$ python -q
>>> import numpy as np
>>> from numpy import linalg as LA
>>> np.set_printoptions(precision=2, suppress=True, linewidth=200)
>>> M = np.load("m.npy")
>>> M
array([[1, 0, 0, 0],
       [0, 0, 0, 5],
       [0, 2, 0, 0],
       [0, 0, 5, 0]])
>>> np.einsum("ij,ji->", M, M)
np.int64(1)
>>> round(float(LA.det(M[::-1])), 2)
50.0
>>> np.kron(np.eye(2, dtype=int), M)
array([[1, 0, 0, 0, 0, 0, 0, 0],
       [0, 0, 0, 5, 0, 0, 0, 0],
       [0, 2, 0, 0, 0, 0, 0, 0],
       [0, 0, 5, 0, 0, 0, 0, 0],
       [0, 0, 0, 0, 1, 0, 0, 0],
       [0, 0, 0, 0, 0, 0, 0, 5],
       [0, 0, 0, 0, 0, 2, 0, 0],
       [0, 0, 0, 0, 0, 0, 5, 0]])
>>> np.round(np.poly(M), 2) + 0
array([  1.,  -1.,   0., -50.,  50.])
>>> (LA.matrix_power((M != 0) + (M.T != 0) + np.eye(4), 4) > 0).astype(int)
array([[1, 0, 0, 0],
       [0, 1, 1, 1],
       [0, 1, 1, 1],
       [0, 1, 1, 1]])
>>> round(float(LA.det(M)), 2)
50.0
>>> rng = np.random.default_rng(543518)
>>> lab = rng.permutation(4)
>>> other = M[:, lab] * rng.choice([-1, 1], 4)
>>> other
array([[ 0,  0,  0, -1],
       [ 0,  0,  5,  0],
       [-2,  0,  0,  0],
       [ 0, -5,  0,  0]])
>>> left, _, VT = LA.svd(M.T @ other)
>>> left @ VT
array([[ 0.,  0.,  0., -1.],
       [-1.,  0.,  0.,  0.],
       [ 0., -1.,  0.,  0.],
       [ 0.,  0.,  1.,  0.]])
>>> LA.lstsq(M, other)[0]
array([[ 0.,  0.,  0., -1.],
       [-1.,  0.,  0.,  0.],
       [ 0., -1.,  0.,  0.],
       [ 0.,  0.,  1.,  0.]])
>>> lab
array([1, 2, 3, 0])
>>> vec = np.array([2, 2, 2, 2])
>>> target = other @ vec
>>> coef, lr = np.zeros(4), 1 / LA.norm(other, 2) ** 2
>>> for i in range(3):
...     coef -= lr * other.T @ (other @ coef - target)
...     if i % 1 == 0: print(i, round(LA.norm(other @ coef - target), 2))
... 
0 3.87
1 3.37
2 2.96
>>> round(float(LA.cond(other)), 2)
5.0
